% python3 -q
>>> import numpy as np
>>> import numpy.linalg as la
>>> np.set_printoptions(precision=3, suppress=True, linewidth=120)
>>> A = np.loadtxt("layer12.csv", delimiter=",")
>>> A
array([[  7.027,  -1.535, -14.086,   3.936],
       [ 12.785,  10.511,   1.994,  -0.155],
       [ 10.305,  -9.113,  -1.349, -11.802],
       [ -5.609,   9.614,  -8.533,  -4.2  ],
       [  2.305,  -5.265,  -0.919,   8.768]])
>>> proj = A @ la.solve(A.T @ A, A.T)
>>> np.round(la.eigvalsh(proj), 3) + 0
array([0., 1., 1., 1., 1.])
>>> proj @ A[:, 1]
array([-1.535, 10.511, -9.113,  9.614, -5.265])
>>> rng = np.random.default_rng(59361)
>>> lab = rng.permutation(4)
>>> out = A[:, lab] * rng.choice([-1, 1], 4)
>>> out
array([[ -3.936,  -1.535,  -7.027, -14.086],
       [  0.155,  10.511, -12.785,   1.994],
       [ 11.802,  -9.113, -10.305,  -1.349],
       [  4.2  ,   9.614,   5.609,  -8.533],
       [ -8.768,  -5.265,  -2.305,  -0.919]])
>>> left, _, vt = la.svd(A.T @ out)
>>> lab
array([3, 1, 0, 2])
>>> th = np.radians(45)
>>> R = np.eye(4)
>>> R[1, 1] = R[3, 3] = np.cos(th)
>>> R[1, 3], R[3, 1] = -np.sin(th), np.sin(th)
>>> R
array([[ 1.   ,  0.   ,  0.   ,  0.   ],
       [ 0.   ,  0.707,  0.   , -0.707],
       [ 0.   ,  0.   ,  1.   ,  0.   ],
       [ 0.   ,  0.707,  0.   ,  0.707]])
>>> out = A @ R.T
>>> round(la.det(R), 3), round(float(np.trace(R)), 3)
(np.float64(1.0), 3.414)
>>> np.allclose(A @ A.T, out @ out.T)
True
>>> out
array([[  7.027,  -3.869, -14.086,   1.698],
       [ 12.785,   7.542,   1.994,   7.323],
       [ 10.305,   1.901,  -1.349, -14.789],
       [ -5.609,   9.768,  -8.533,   3.828],
       [  2.305,  -9.923,  -0.919,   2.477]])
>>> la.svd(A, compute_uv=False), la.svd(out, compute_uv=False)
(array([20.  , 18.  , 16.2 , 14.58]), array([20.  , 18.  , 16.2 , 14.58]))
>>> out = np.c_[A[:, :1] @ np.array([[-3]]), np.array([4, -1, 0, -3, 3])]
>>> out
array([[-21.081,   4.   ],
       [-38.355,  -1.   ],
       [-30.915,   0.   ],
       [ 16.827,  -3.   ],
       [ -6.915,   3.   ]])
>>> la.matrix_rank(out)
np.int64(2)
>>> la.matrix_rank(np.c_[A, out])
np.int64(5)
>>> la.norm(la.qr(A)[0].T @ out, axis=0) ** 2 / ((out ** 2).sum(axis=0) + 1e-12)
array([1.   , 0.982])
